In [1]: import numpy as np

In [2]: np.set_printoptions(suppress=True, linewidth=100)

In [3]: A = np.load("w.npy")

In [4]: A
Out[4]: 
array([[0, 0, 0, 0, 0, 1, 0, 1],
       [0, 0, 1, 0, 0, 0, 0, 0],
       [0, 1, 0, 0, 0, 0, 0, 0],
       [0, 0, 0, 0, 0, 0, 0, 0],
       [0, 0, 0, 0, 0, 0, 0, 0],
       [1, 0, 0, 0, 0, 0, 1, 1],
       [0, 0, 0, 0, 0, 1, 0, 1],
       [1, 0, 0, 0, 0, 1, 1, 0]])

In [5]: rng = np.random.default_rng(51)

In [6]: Y = A + rng.integers(-2, 3, (8, 5)) @ rng.integers(-2, 3, (5, 8))

In [7]: Y
Out[7]: 
array([[  1,  -6,   0,  -5,   3,  -3,  -3,   1],
       [ -1,   2,  -2,   2,  -1,   6,   2,  -1],
       [ -5,   4,  -3,   7,   3,   5,   3,  -3],
       [ -2,   5,   4,   1,  -2,  -1,   3,   6],
       [ -1,  -8,  -2,  -1,   5,   2,   2,   2],
       [  1,  -4,  -3,  -3,   2,   2,   0,   0],
       [  1,  -7,   2,  -2,   3,  -2,   1,   5],
       [  1,  -4,  -6,  -2,   4,   1,  -5, -10]])

In [8]: np.round(np.linalg.svd(Y - A, compute_uv=False), 2) + 0
Out[8]: array([19.8 , 16.75, 11.61,  5.64,  2.96,  0.  ,  0.  ,  0.  ])

In [9]: np.abs(np.diag(np.linalg.qr(A)[1])) > 1e-9
Out[9]: array([ True,  True,  True, False, False,  True, False,  True])

In [10]: print(np.round(A @ np.linalg.pinv(A) @ A, 2) + 0)
[[0. 0. 0. 0. 0. 1. 0. 1.]
 [0. 0. 1. 0. 0. 0. 0. 0.]
 [0. 1. 0. 0. 0. 0. 0. 0.]
 [0. 0. 0. 0. 0. 0. 0. 0.]
 [0. 0. 0. 0. 0. 0. 0. 0.]
 [1. 0. 0. 0. 0. 0. 1. 1.]
 [0. 0. 0. 0. 0. 1. 0. 1.]
 [1. 0. 0. 0. 0. 1. 1. 0.]]

In [11]: print([round(float(np.linalg.det(A[:i, :i])), 2) + 0 for i in range(1, 9)])
[0.0, 0.0, 0.0, 0.0, 0.0, 0.0, 0.0, 0.0]

In [12]: round(np.linalg.eigvalsh(A).min(), 2)
Out[12]: np.float64(-1.56)

In [13]: np.all(np.linalg.eigvalsh(A) > 0)
Out[13]: np.False_

In [14]: Uu, sig, Vh = np.linalg.svd(A)

In [15]: V = Vh[:(sig > 1e-8).sum()]

In [16]: x = A[5] + -3 * A[4] + rng.integers(2) * np.eye(8)[6]

In [17]: x
Out[17]: array([1., 0., 0., 0., 0., 0., 1., 1.])

In [18]: np.round(np.diag(V.T @ V), 2) + 0
Out[18]: array([0.5, 1. , 1. , 0. , 0. , 1. , 0.5, 1. ])

In [19]: print(np.linalg.matrix_rank(np.vstack([A, x])))
5

In [20]: np.round(np.linalg.norm(x - V.T @ V @ x), 2)
Out[20]: np.float64(0.0)

In [21]: [round(float(x), 2) for x in np.linalg.svd(A, compute_uv=False)[:3]]
Out[21]: [2.56, 1.56, 1.0]

In [22]: np.argsort(-np.linalg.norm(A, axis=0).round(6), kind="stable")[:3]
Out[22]: array([5, 7, 0])

In [23]: np.linalg.cond(A) > 100
Out[23]: np.True_

In [24]: np.linalg.matrix_rank(A, rtol=0.1)
Out[24]: np.int64(5)

In [25]: K = np.load("block5.npy")

In [26]: K
Out[26]: 
array([[ 2,  0,  3,  0,  2,  0,  2,  3,  5],
       [ 2,  2,  0,  0,  0,  0,  1,  0,  2],
       [ 2,  5,  0,  3,  0,  0,  0,  0,  0],
       [ 2, 11,  0,  9,  0,  1,  0,  0,  0],
       [ 2,  8,  0,  6,  0,  0,  0,  0,  0],
       [ 2,  8,  0,  6,  0,  0,  0,  0,  0],
       [ 2,  2,  0,  0,  0,  0,  1,  0,  2],
       [ 2,  8,  0,  6,  0,  0,  0,  0,  0],
       [ 2,  8,  0,  6,  0,  0,  0,  0,  0],
       [ 2,  8,  0,  6,  0,  0,  0,  0,  0],
       [ 2,  2,  0,  0,  0,  0,  1,  0,  2],
       [ 2,  0,  9,  0,  8,  0,  4,  9, 11],
       [ 2,  0,  3,  0,  2,  0,  2,  3,  5],
       [ 2,  0,  3,  0,  2,  0,  2,  3,  5],
       [ 2,  8,  0,  6,  0,  0,  0,  0,  0],
       [ 2, 11,  0,  9,  0,  1,  0,  0,  0],
       [ 2,  8,  0,  6,  0,  0,  0,  0,  0],
       [ 2,  5,  0,  3,  0,  0,  0,  0,  0],
       [ 2,  0,  6,  0,  5,  0,  3,  6,  8],
       [ 2,  0,  9,  0,  8,  0,  4,  9, 11],
       [ 2,  0,  6,  0,  5,  0,  3,  6,  8],
       [ 2,  8,  0,  6,  0,  0,  0,  0,  0],
       [ 2,  0,  6,  0,  5,  0,  3,  6,  8],
       [ 2,  0,  3,  0,  2,  0,  2,  3,  5],
       [ 2,  0,  6,  0,  5,  0,  3,  6,  8],
       [ 2,  0,  6,  0,  5,  0,  3,  6,  8],
       [ 2,  2,  0,  0,  0,  0,  1,  0,  2],
       [ 2,  2,  0,  0,  0,  0,  1,  0,  2],
       [ 2,  5,  0,  3,  0,  0,  0,  0,  0],
       [ 2,  0,  6,  0,  5,  0,  3,  6,  8],
       [ 2,  0,  9,  0,  8,  0,  4,  9, 11],
       [ 2,  0,  9,  0,  8,  0,  4,  9, 11],
       [ 2,  2,  0,  0,  0,  0,  1,  0,  2],
       [ 2,  0,  6,  0,  5,  0,  3,  6,  8],
       [ 2,  5,  0,  3,  0,  0,  0,  0,  0],
       [ 2,  0,  6,  0,  5,  0,  3,  6,  8],
       [ 2,  8,  0,  6,  0,  0,  0,  0,  0],
       [ 2,  0,  6,  0,  5,  0,  3,  6,  8],
       [ 2,  2,  0,  0,  0,  0,  1,  0,  2]])

In [27]: Uu, sig, Vh = np.linalg.svd(K, full_matrices=False)

In [28]: np.round(Uu.T @ K @ Vh.T, 2) + 0
Out[28]: 
array([[57.12,  0.  ,  0.  ,  0.  ,  0.  ,  0.  ,  0.  ,  0.  ,  0.  ],
       [ 0.  , 38.96,  0.  ,  0.  ,  0.  ,  0.  ,  0.  ,  0.  ,  0.  ],
       [ 0.  ,  0.  ,  7.66,  0.  ,  0.  ,  0.  ,  0.  ,  0.  ,  0.  ],
       [ 0.  ,  0.  ,  0.  ,  2.21,  0.  ,  0.  ,  0.  ,  0.  ,  0.  ],
       [ 0.  ,  0.  ,  0.  ,  0.  ,  1.5 ,  0.  ,  0.  ,  0.  ,  0.  ],
       [ 0.  ,  0.  ,  0.  ,  0.  ,  0.  ,  0.8 ,  0.  ,  0.  ,  0.  ],
       [ 0.  ,  0.  ,  0.  ,  0.  ,  0.  ,  0.  ,  0.  ,  0.  ,  0.  ],
       [ 0.  ,  0.  ,  0.  ,  0.  ,  0.  ,  0.  ,  0.  ,  0.  ,  0.  ],
       [ 0.  ,  0.  ,  0.  ,  0.  ,  0.  ,  0.  ,  0.  ,  0.  ,  0.  ]])

In [29]: sig.round(2) + 0
Out[29]: array([57.12, 38.96,  7.66,  2.21,  1.5 ,  0.8 ,  0.  ,  0.  ,  0.  ])

In [30]: np.round(Vh @ Vh.T, 2) + 0
Out[30]: 
array([[1., 0., 0., 0., 0., 0., 0., 0., 0.],
       [0., 1., 0., 0., 0., 0., 0., 0., 0.],
       [0., 0., 1., 0., 0., 0., 0., 0., 0.],
       [0., 0., 0., 1., 0., 0., 0., 0., 0.],
       [0., 0., 0., 0., 1., 0., 0., 0., 0.],
       [0., 0., 0., 0., 0., 1., 0., 0., 0.],
       [0., 0., 0., 0., 0., 0., 1., 0., 0.],
       [0., 0., 0., 0., 0., 0., 0., 1., 0.],
       [0., 0., 0., 0., 0., 0., 0., 0., 1.]])

In [31]: np.abs(Uu[:, 0]).round(6).argmax()
Out[31]: np.int64(11)

In [32]: arr = np.load("arr.npy")

In [33]: print(arr)
[[ 0  0  3  0  0  0  0  0  0  0  0  0]
 [ 0  0  0  0  0  0  0  0  0  0  0  0]
 [ 0  0  0  2  0  0  0  0  0  0  0  0]
 [ 0  0  0  0  0  0  0  0  0  0  0  0]
 [ 0  0  0  0  0  0  0  0  2  0  0  0]
 [ 0  0  0  0  0  0  0  0  0 -2  0  0]
 [ 3  0  0  0  0  0  0  0  0  0  0  0]
 [ 0  0  0  0  0  0  2  0  0  0  0  0]
 [ 0  0  0  0  0  0  0  0  0  0  3  0]
 [ 0  0  0  0  0  0  0  0  0  0  0  0]
 [ 0  0  0  0  0 -2  0  0  0  0  0  0]
 [ 0  0  0  0  0  0  0  0  0  0  0  0]]

In [34]: rank = np.linalg.matrix_rank(arr)

In [35]: rank
Out[35]: np.int64(8)

In [36]: ns = np.linalg.svd(arr)[2][rank:].T

In [37]: [int(np.linalg.matrix_rank(np.delete(arr, i, axis=0))) for i in range(12)]
Out[37]: [7, 8, 7, 8, 7, 7, 7, 7, 7, 8, 7, 8]

In [38]: np.linalg.matrix_rank(arr.T @ arr), np.linalg.matrix_rank(arr @ arr.T)
Out[38]: (np.int64(8), np.int64(8))

In [39]: vals, V = np.linalg.eigh(A)

In [40]: x = np.array([-2, 2, 2, 3, 2, -3, -3, 2])

In [41]: np.round(np.linalg.eigvalsh(A[1:, 1:]), 2)
Out[41]: array([-1., -1., -1.,  0.,  0.,  1.,  2.])

In [42]: round(x @ A @ x / (x @ x), 2), round(float(vals[0]), 2), np.round(vals[-1], 2)
Out[42]: (np.float64(0.13), -1.56, np.float64(2.56))

In [43]: Uu, sig, Vh = np.linalg.svd(arr)

In [44]: print(np.argmax(sig[:-1] / (sig[1:] + 1e-6)) + 1)
8

In [45]: print(sig)
[3. 3. 3. 2. 2. 2. 2. 2. 0. 0. 0. 0.]

In [46]: Y = Uu[:, :8] @ np.diag(sig[:8]) @ Vh[:8]

In [47]: np.abs(arr - Y).max()
Out[47]: np.float64(0.0)

In [48]: round(float(np.linalg.norm(arr - Y, 2)), 2), sig[8]
Out[48]: (0.0, np.float64(0.0))

In [49]: np.linalg.matrix_rank(arr, rtol=0.05)
Out[49]: np.int64(8)

In [50]: data = np.loadtxt("sample7.csv", delimiter=",")

In [51]: data.round(2) + 0
Out[51]: 
array([[-0.28,  0.63, -0.14,  0.24,  0.03, -0.49,  0.18,  0.26, -0.03,  0.21, -0.25],
       [-0.32, -0.11,  0.44, -0.22,  0.14,  0.  ,  0.24, -0.24,  0.56,  0.41, -0.16],
       [-0.28, -0.1 , -0.47,  0.06,  0.47,  0.05,  0.33,  0.02,  0.11,  0.03,  0.58],
       [ 0.  , -0.06, -0.27, -0.36, -0.44,  0.31,  0.15,  0.5 , -0.01,  0.47,  0.02],
       [-0.32, -0.59, -0.15, -0.18,  0.01, -0.46, -0.08,  0.33,  0.05, -0.29, -0.29],
       [ 0.46, -0.01,  0.02,  0.13,  0.19, -0.24, -0.43,  0.37,  0.52,  0.19,  0.22],
       [ 0.09, -0.1 , -0.54,  0.16,  0.27,  0.26, -0.19, -0.26,  0.09,  0.26, -0.58],
       [-0.14,  0.09, -0.03, -0.52,  0.21, -0.26, -0.49, -0.23, -0.39,  0.34,  0.19],
       [ 0.28, -0.35,  0.3 ,  0.25,  0.33, -0.1 ,  0.31,  0.18, -0.49,  0.39, -0.08],
       [ 0.51,  0.19, -0.12, -0.58,  0.25, -0.16,  0.42, -0.03,  0.07, -0.24, -0.18],
       [-0.23,  0.22,  0.26, -0.13,  0.49,  0.48, -0.19,  0.47, -0.07, -0.22, -0.16]])

In [52]: rank = np.linalg.matrix_rank(K)

In [53]: print(rank)
6

In [54]: ns = np.linalg.svd(K)[2][rank:].T

In [55]: np.round(ns @ ns.T, 2) + 0
Out[55]: 
array([[ 0.11, -0.11, -0.11,  0.11,  0.22,  0.  ,  0.01, -0.11, -0.01],
       [-0.11,  0.11,  0.11, -0.11, -0.22,  0.  , -0.01,  0.11,  0.01],
       [-0.11,  0.11,  0.61, -0.11, -0.22,  0.  ,  0.05, -0.39, -0.03],
       [ 0.11, -0.11, -0.11,  0.11,  0.22,  0.  ,  0.01, -0.11, -0.01],
       [ 0.22, -0.22, -0.22,  0.22,  0.45,  0.  ,  0.03, -0.22, -0.01],
       [ 0.  ,  0.  ,  0.  ,  0.  ,  0.  ,  0.  ,  0.  ,  0.  ,  0.  ],
       [ 0.01, -0.01,  0.05,  0.01,  0.03,  0.  ,  0.79,  0.05, -0.4 ],
       [-0.11,  0.11, -0.39, -0.11, -0.22,  0.  ,  0.05,  0.61, -0.03],
       [-0.01,  0.01, -0.03, -0.01, -0.01,  0.  , -0.4 , -0.03,  0.2 ]])

In [56]: print(np.linalg.matrix_rank(K.T @ K), np.linalg.matrix_rank(K @ K.T))
6 6

In [57]: ns.shape
Out[57]: (9, 3)

In [58]: [int(np.linalg.matrix_rank(K[:, :j + 1])) for j in range(9)]
Out[58]: [1, 2, 3, 4, 4, 5, 6, 6, 6]

In [59]: Uu, sig, Vh = np.linalg.svd(K)

In [60]: sig.round(2) + 0
Out[60]: array([57.12, 38.96,  7.66,  2.21,  1.5 ,  0.8 ,  0.  ,  0.  ,  0.  ])

In [61]: np.argmax(sig[:-1] / (sig[1:] + 1e-6)) + 1
Out[61]: np.int64(6)

In [62]: Y = Uu[:, :6] @ np.diag(sig[:6]) @ Vh[:6]

In [63]: np.linalg.matrix_rank(K, rtol=0.05)
Out[63]: np.int64(3)

In [64]: x = np.array([1, 0, 0, 0, 2, 0, 2, -1, 2, -2, -1])

In [65]: np.round(np.linalg.det(data), 2)
Out[65]: np.float64(1.0)

In [66]: np.round(np.sort(np.abs(np.degrees(np.angle(np.linalg.eigvals(data))))), 2)
Out[66]: array([  0.  ,  68.99,  68.99,  87.59,  87.59, 125.77, 125.77, 134.69, 134.69, 175.7 , 175.7 ])

In [67]: t = np.radians(36)

In [68]: Rm = np.eye(11)

In [69]: Rm[4, 4] = Rm[10, 10] = np.cos(t)

In [70]: Rm[4, 10], Rm[10, 4] = -np.sin(t), np.sin(t)

In [71]: Rm.round(2)
Out[71]: 
array([[ 1.  ,  0.  ,  0.  ,  0.  ,  0.  ,  0.  ,  0.  ,  0.  ,  0.  ,  0.  ,  0.  ],
       [ 0.  ,  1.  ,  0.  ,  0.  ,  0.  ,  0.  ,  0.  ,  0.  ,  0.  ,  0.  ,  0.  ],
       [ 0.  ,  0.  ,  1.  ,  0.  ,  0.  ,  0.  ,  0.  ,  0.  ,  0.  ,  0.  ,  0.  ],
       [ 0.  ,  0.  ,  0.  ,  1.  ,  0.  ,  0.  ,  0.  ,  0.  ,  0.  ,  0.  ,  0.  ],
       [ 0.  ,  0.  ,  0.  ,  0.  ,  0.81,  0.  ,  0.  ,  0.  ,  0.  ,  0.  , -0.59],
       [ 0.  ,  0.  ,  0.  ,  0.  ,  0.  ,  1.  ,  0.  ,  0.  ,  0.  ,  0.  ,  0.  ],
       [ 0.  ,  0.  ,  0.  ,  0.  ,  0.  ,  0.  ,  1.  ,  0.  ,  0.  ,  0.  ,  0.  ],
       [ 0.  ,  0.  ,  0.  ,  0.  ,  0.  ,  0.  ,  0.  ,  1.  ,  0.  ,  0.  ,  0.  ],
       [ 0.  ,  0.  ,  0.  ,  0.  ,  0.  ,  0.  ,  0.  ,  0.  ,  1.  ,  0.  ,  0.  ],
       [ 0.  ,  0.  ,  0.  ,  0.  ,  0.  ,  0.  ,  0.  ,  0.  ,  0.  ,  1.  ,  0.  ],
       [ 0.  ,  0.  ,  0.  ,  0.  ,  0.59,  0.  ,  0.  ,  0.  ,  0.  ,  0.  ,  0.81]])

In [72]: Y = data @ Rm.T

In [73]: np.allclose(np.linalg.norm(data, axis=1), np.linalg.norm(Y, axis=1))
Out[73]: True

In [74]: np.round(np.linalg.svd(data, compute_uv=False), 2), np.round(np.linalg.svd(Y, compute_uv=False), 2)
Out[74]: 
(array([1., 1., 1., 1., 1., 1., 1., 1., 1., 1., 1.]),
 array([1., 1., 1., 1., 1., 1., 1., 1., 1., 1., 1.]))
